$ python -q
>>> import numpy as np
>>> np.set_printoptions(precision=2, suppress=True, linewidth=140)
>>> rng = np.random.default_rng(951248)
>>> th = rng.uniform(0, 2 * np.pi, 29)
>>> O, _ = np.linalg.qr(np.array([[-1.1, 1.7], [1.7, -0.1], [1.4, 0.0]]))
>>> mat = 20 * np.c_[np.cos(th), np.sin(th)] @ O.T
>>> mat
array([[-17.91,   7.18,   5.25],
       [ 14.42, -10.88,  -8.59],
       [ 12.49,  11.55,  10.52],
       [ 10.41, -13.23, -10.8 ],
       [ -0.89,  15.2 ,  12.97],
       [ 19.45,   3.02,   3.56],
       [ 12.65, -12.08,  -9.7 ],
       [ -0.07,  15.19,  13.  ],
       [  6.26, -14.58, -12.17],
       [ 10.07,  12.87,  11.53],
       [ 11.04, -12.94, -10.52],
       [-19.96,  -0.3 ,  -1.27],
       [ 13.56,  10.83,   9.95],
       [  2.27, -15.15, -12.86],
       [ -7.73, -13.82, -12.22],
       [-18.31,   6.54,   4.68],
       [-10.27,  13.29,  10.86],
       [  1.6 ,  15.1 ,  13.01],
       [-15.53,   9.95,   7.73],
       [-19.22,  -3.69,  -4.12],
       [  7.87,  13.77,  12.19],
       [ 13.16, -11.76,  -9.41],
       [-11.67, -12.05, -10.9 ],
       [  9.16,  13.28,  11.83],
       [  2.83, -15.11, -12.79],
       [ 19.93,  -1.59,  -0.36],
       [ 19.99,  -0.44,   0.63],
       [  1.71,  15.09,  13.01],
       [-17.12,   8.26,   6.21]])
>>> d = np.linalg.norm(mat[:, None] - mat[None], axis=-1)
>>> np.linalg.norm(mat, axis=1)
array([20., 20., 20., 20., 20., 20., 20., 20., 20., 20., 20., 20., 20., 20., 20., 20., 20., 20., 20., 20., 20., 20., 20., 20., 20., 20.,
       20., 20., 20.])
>>> np.linalg.matrix_rank(d ** 2)
np.int64(3)
>>> d.shape
(29, 29)
>>> Ac = mat - mat.mean(axis=0)
>>> Uu, sig, vt = np.linalg.svd(Ac, full_matrices=False)
>>> np.round(sig ** 2 / (sig ** 2).sum(), 2) + 0
array([0.6, 0.4, 0. ])
>>> np.round(Ac.mean(axis=0), 2) + 0
array([0., 0., 0.])
>>> sig.round(2) + 0
array([82.94, 67.54,  0.  ])
>>> np.abs(Uu[:, 0]).argmax()
np.int64(8)
>>> np.abs(vt[0]).argmax()
np.int64(1)
>>> E = np.eye(2, dtype=int)[rng.permutation(2)]
>>> E
array([[0, 1],
       [1, 0]])
>>> lab = rng.permutation(2)
>>> Y = E[:, lab] * rng.choice([-1, 1], 2)
>>> Y
array([[-1,  0],
       [ 0,  1]])
>>> Uu, _, vt = np.linalg.svd(E.T @ Y)
>>> lab
array([1, 0])
>>> r0, g = Y[0], Y[1]
>>> r0 @ g
np.int64(0)
>>> pr = (r0 @ g) / (r0 @ r0) * r0
>>> np.linalg.matrix_rank(np.outer(r0, g))
np.int64(1)
>>> P = np.triu(np.array([[2, 0], [1, 2]]), 1) + np.eye(2)
>>> Y = P @ E @ np.linalg.inv(P)
>>> round(np.linalg.det(Y), 2)
np.float64(-1.0)
>>> np.poly(Y)
array([ 1.,  0., -1.])
>>> print(Y)
[[0. 1.]
 [1. 0.]]
>>> np.trace(Y), np.trace(E)
(np.float64(0.0), np.int64(0))
>>> np.linalg.matrix_rank(Y)
np.int64(2)
>>> vec = np.array([1, 5])
>>> y = E @ vec
>>> coef, lr = np.zeros(2), 1 / np.linalg.norm(E, 2) ** 2
>>> for i in range(300):
...     coef -= lr * E.T @ (E @ coef - y)
...     if i % 50 == 0: print(i, round(np.linalg.norm(E @ coef - y), 2))
... 
0 0.0
50 0.0
100 0.0
150 0.0
200 0.0
250 0.0
>>> print(coef)
[1. 5.]
>>> lab = rng.permutation(2)
>>> lab
array([0, 1])
>>> Y = E[lab][:, lab]
>>> np.allclose(Y, E)
True
>>> print(np.diag(Y))
[0 0]
>>> feats = np.loadtxt("a.csv", delimiter=",")
>>> feats
array([[4., 0., 0., 4., 0.],
       [0., 4., 0., 0., 4.],
       [4., 0., 4., 0., 0.],
       [0., 4., 0., 4., 0.],
       [0., 0., 4., 0., 4.]])
>>> P = np.triu(np.array([[-4, 9, -3, -4, 2],
...     [-6, -4, -7, 7, -4],
...     [8, 9, -8, -9, 1],
...     [2, 0, -1, 4, -9],
...     [5, -5, -6, -8, 2]]), 1) + np.eye(5)
>>> Y = P @ feats @ np.linalg.inv(P)
>>> print(P @ feats - feats @ P)
[[-12. -16.   8.   0.  72.]
 [-28.  28. -16.   0.   0.]
 [  0. -72.  16.  16.  -8.]
 [  0.   0.  -8. -28.  16.]
 [  0.   0.   0.  36.  -4.]]
>>> np.poly(Y)
array([    1.,   -20.,   160.,  -640.,  1280., -2048.])
>>> print(Y)
[[    -8.     92.    616.   4856.  43516.]
 [   -28.    284.   1860.  14668. 131332.]
 [     4.    -72.   -484.  -3872. -34656.]
 [     0.      4.     -8.    -96.   -876.]
 [     0.      0.      4.     36.    324.]]
>>> np.trace(Y), np.trace(feats)
(np.float64(20.0), np.float64(20.0))
>>> Y = np.array([[0, 2], [1, 0]])
>>> basis = np.kron(Y, feats)
>>> basis.shape
(10, 10)
>>> print(basis)
[[0. 0. 0. 0. 0. 8. 0. 0. 8. 0.]
 [0. 0. 0. 0. 0. 0. 8. 0. 0. 8.]
 [0. 0. 0. 0. 0. 8. 0. 8. 0. 0.]
 [0. 0. 0. 0. 0. 0. 8. 0. 8. 0.]
 [0. 0. 0. 0. 0. 0. 0. 8. 0. 8.]
 [4. 0. 0. 4. 0. 0. 0. 0. 0. 0.]
 [0. 4. 0. 0. 4. 0. 0. 0. 0. 0.]
 [4. 0. 4. 0. 0. 0. 0. 0. 0. 0.]
 [0. 4. 0. 4. 0. 0. 0. 0. 0. 0.]
 [0. 0. 4. 0. 4. 0. 0. 0. 0. 0.]]
>>> round(float(np.linalg.norm(basis, 2)), 2), np.round(np.linalg.norm(Y, 2) * np.linalg.norm(feats, 2), 2)
(16.0, np.float64(16.0))
>>> Y = basis / np.linalg.norm(basis, axis=1, keepdims=True)
>>> G = Y @ Y.T
>>> G[1]
array([0. , 1. , 0. , 0.5, 0.5, 0. , 0. , 0. , 0. , 0. ])
>>> print(np.linalg.norm(Y, axis=1))
[1. 1. 1. 1. 1. 1. 1. 1. 1. 1.]
>>> np.degrees(np.arccos(np.clip(G[1, 7], -1, 1)))
np.float64(90.0)
>>> G = feats.T @ feats
>>> (feats @ feats.T).shape
(5, 5)
>>> print(np.linalg.svd(feats, compute_uv=False) ** 2)
[64.   41.89 41.89  6.11  6.11]
>>> np.allclose(G, G.T)
True
>>> Y = feats[0, 0] * feats[1:] - np.outer(feats[1:, 0], feats[0])
>>> Y
array([[  0.,  16.,   0.,   0.,  16.],
       [  0.,   0.,  16., -16.,   0.],
       [  0.,  16.,   0.,  16.,   0.],
       [  0.,   0.,  16.,   0.,  16.]])
>>> feats[:, 0] / feats[0, 0]
array([1., 0., 1., 0., 0.])
>>> np.linalg.matrix_rank(Y), np.linalg.matrix_rank(feats)
(np.int64(4), np.int64(5))
>>> W0 = np.load("block10.npy")
>>> print(W0)
[[ 0.5  0.  -0.5]
 [ 0.   1.   0. ]
 [-0.5  0.   0.5]]
>>> rank = np.linalg.matrix_rank(W0)
>>> rank
np.int64(2)
>>> N = np.linalg.svd(W0)[2][rank:].T
>>> print(N.shape)
(3, 1)
>>> np.allclose(W0 @ N, 0)
True
>>> [int(np.linalg.matrix_rank(np.delete(W0, i, axis=0))) for i in range(3)]
[2, 1, 2]
>>> N @ N.T
array([[0.5, 0. , 0.5],
       [0. , 0. , 0. ],
       [0.5, 0. , 0.5]])
>>> np.round(W0 @ N, 2) + 0
array([[0.],
       [0.],
       [0.]])
>>> np.linalg.matrix_rank(W0.T @ W0), np.linalg.matrix_rank(W0 @ W0.T)
(np.int64(2), np.int64(2))
>>> lab = rng.permutation(3)
>>> lab
array([0, 2, 1])
>>> Y = W0[lab][:, lab]
>>> np.trace(Y)
np.float64(2.0)
>>> np.round(np.sort(np.abs(np.linalg.eigvals(Y))), 2) + 0
array([0., 1., 1.])
>>> round(float(np.linalg.det(Y)), 2), round(float(np.linalg.det(W0[lab])), 2)
(0.0, 0.0)
>>> Y
array([[ 0.5, -0.5,  0. ],
       [-0.5,  0.5,  0. ],
       [ 0. ,  0. ,  1. ]])
>>> np.allclose(Y, W0)
False
>>> vals, V = np.linalg.eigh(Y)
>>> vals
array([0., 1., 1.])
>>> np.round(V.T @ Y @ V, 2) + 0
array([[0., 0., 0.],
       [0., 1., 0.],
       [0., 0., 1.]])
>>> (vals > 1e-8).sum(), (vals < -1e-8).sum()
(np.int64(2), np.int64(0))
>>> Uu, sig, vt = np.linalg.svd(W0)
>>> sig.round(2) + 0
array([1., 1., 0.])
>>> Y = Uu[:, :2] @ np.diag(sig[:2]) @ vt[:2]
>>> print(np.round(np.linalg.norm(W0 - Y, 2), 2), np.round(sig[2], 2))
0.0 0.0
>>> print(round(np.linalg.norm(W0 - Y) / np.linalg.norm(W0), 2))
0.0
>>> print(np.linalg.matrix_rank(Y))
2
>>> round(np.abs(W0 - Y).max(), 2)
np.float64(0.0)
>>> th = np.deg2rad(15)
>>> J = np.eye(5)
>>> J[np.ix_([4, 0], [4, 0])] = [[np.cos(th), -np.sin(th)], [np.sin(th), np.cos(th)]]
>>> print(J)
[[ 0.97  0.    0.    0.    0.26]
 [ 0.    1.    0.    0.    0.  ]
 [ 0.    0.    1.    0.    0.  ]
 [ 0.    0.    0.    1.    0.  ]
 [-0.26  0.    0.    0.    0.97]]
>>> # 4 groups of indices that never mix
>>> lab = rng.permutation(5)
>>> lab
array([0, 4, 3, 1, 2])
>>> Y = J[lab][:, lab]
>>> np.diag(Y)
array([0.97, 0.97, 1.  , 1.  , 1.  ])
>>> m1 = np.loadtxt("sample1.csv", delimiter=",")
>>> m1
array([[-0.07,  0.89,  0.45],
       [-0.74, -0.35,  0.58],
       [ 0.67, -0.29,  0.68]])
>>> # columns are unit length and at right angles
>>> vec = np.array([-2, -3, -5])
>>> np.round(np.linalg.det(m1), 2)
np.float64(1.0)
>>> print(3 - np.linalg.matrix_rank(m1 - np.eye(3), tol=1e-8))
1
>>> m1.T @ (m1 @ vec)
array([-2., -3., -5.])
>>> np.linalg.inv(m1)
array([[-0.07, -0.74,  0.67],
       [ 0.89, -0.35, -0.29],
       [ 0.45,  0.58,  0.68]])
>>> round(np.linalg.norm(vec), 2), round(float(np.linalg.norm(m1 @ vec)), 2)
(np.float64(6.16), 6.16)
>>> vec = np.array([-4, -1, 4])
>>> h = np.maximum(m1 @ vec, 0)
>>> m1 * (h > 1e-9)[:, None]
array([[-0.07,  0.89,  0.45],
       [-0.74, -0.35,  0.58],
       [ 0.67, -0.29,  0.68]])
>>> m1.T @ h
array([-4., -1.,  4.])
>>> h
array([1.19, 5.61, 0.33])
>>> np.maximum(m1 @ vec, 0) - np.maximum(-m1 @ vec, 0)
array([1.19, 5.61, 0.33])
>>> F = np.loadtxt("mat.csv", delimiter=",")
>>> F
array([[2.72, 7.44, 2.2 , 7.68],
       [8.2 , 2.96, 3.94, 5.69],
       [2.91, 8.29, 1.26, 5.6 ],
       [5.34, 5.73, 2.6 , 5.87],
       [5.18, 6.44, 1.98, 4.77],
       [8.7 , 3.85, 2.8 , 2.91],
       [3.08, 7.2 , 2.26, 7.44],
       [7.06, 3.75, 3.72, 6.39],
       [3.36, 7.87, 1.45, 5.53],
       [6.77, 5.57, 2.04, 3.32],
       [4.14, 6.2 , 2.73, 7.31]])
>>> # null space of dimension 1
>>> print(np.abs(np.diag(np.linalg.qr(F)[1])) > 1e-9)
[ True  True  True False]
>>> np.unique(F.round(6), axis=0).shape
(11, 4)
>>> np.round(m1.T @ m1, 2) + 0
array([[1., 0., 0.],
       [0., 1., 0.],
       [0., 0., 1.]])
>>> np.linalg.pinv(m1)
array([[-0.07, -0.74,  0.67],
       [ 0.89, -0.35, -0.29],
       [ 0.45,  0.58,  0.68]])
>>> np.linalg.norm(m1, axis=0)
array([1., 1., 1.])
>>> rank = np.linalg.matrix_rank(F)
>>> rank
np.int64(3)
>>> N = np.linalg.svd(F)[2][rank:].T
>>> [int(np.linalg.matrix_rank(F[:, :j + 1])) for j in range(4)]
[1, 2, 3, 3]
>>> N @ N.T
array([[ 0.06, -0.05, -0.22,  0.09],
       [-0.05,  0.04,  0.17, -0.07],
       [-0.22,  0.17,  0.78, -0.31],
       [ 0.09, -0.07, -0.31,  0.12]])
>>> np.allclose(F @ N, 0)
True
>>> [int(np.linalg.matrix_rank(np.delete(F, i, axis=0))) for i in range(11)]
[3, 3, 3, 3, 3, 3, 3, 3, 3, 3, 3]
>>> G = np.cov(F, rowvar=False)
>>> np.corrcoef(F.T)
array([[ 1.  , -0.94,  0.7 , -0.65],
       [-0.94,  1.  , -0.9 ,  0.35],
       [ 0.7 , -0.9 ,  1.  ,  0.09],
       [-0.65,  0.35,  0.09,  1.  ]])
>>> G.shape
(4, 4)
>>> print(np.argwhere(np.triu(np.abs(np.corrcoef(F.T)) > 0.8, 1)))
[[0 1]
 [1 2]]
>>> np.argsort(-F.std(axis=0).round(6), kind="stable")
array([0, 1, 3, 2])
>>> np.polyfit(F[:, 0], F[:, 2], 1)
array([0.27, 1.05])
>>> round(np.corrcoef(F[:, 0], F[:, 2])[0, 1], 2)
np.float64(0.7)
>>> K = np.load("m.npy")
>>> K
array([[-1.51,  0.5 , -0.91],
       [-3.73, -2.99, -4.11],
       [-2.36, -0.33, -1.18],
       [-1.38, -2.63,  2.21],
       [-3.59,  1.28, -1.35],
       [-3.35,  3.14, -2.06],
       [-5.14,  0.61, -1.18],
       [-1.22,  0.12,  0.03],
       [ 2.3 , -0.75, -2.46],
       [ 0.86, -4.82,  4.09],
       [-0.98,  3.34, -1.95],
       [-4.4 ,  3.24, -1.96],
       [ 0.97, -2.59, -1.47],
       [-1.67, -5.11,  1.64],
       [-3.03, -1.43, -2.02],
       [-2.15,  4.4 ,  4.54],
       [-0.42, -0.09,  0.35],
       [ 1.53,  3.67,  4.87],
       [-0.17, -2.03, -0.01],
       [ 2.85, -4.27, -2.37],
       [-3.74,  0.86, -3.91],
       [-2.61, -0.85, -4.58],
       [ 0.22,  2.03, -3.46],
       [ 1.61, -1.29,  1.09],
       [-2.95,  1.07,  2.23],
       [ 0.84, -2.84,  0.24],
       [ 1.31, -3.77,  0.13],
       [ 5.45, -3.38, -0.61],
       [-5.25,  3.52,  2.18]])
>>> Ac = K - K.mean(axis=0)
>>> Uu, sig, vt = np.linalg.svd(Ac, full_matrices=False)
>>> vt[0] * np.sign(vt[0, np.abs(vt[0]).argmax()])
array([-0.66,  0.74, -0.09])
>>> sig ** 2 / (sig ** 2).sum()
array([0.52, 0.32, 0.16])
>>> print(np.abs(vt[0]).argmax())
1
>>> np.searchsorted(np.cumsum(sig ** 2) / (sig ** 2).sum(), 0.9) + 1
np.int64(3)
>>> np.round(Ac.mean(axis=0), 2) + 0
array([0., 0., 0.])
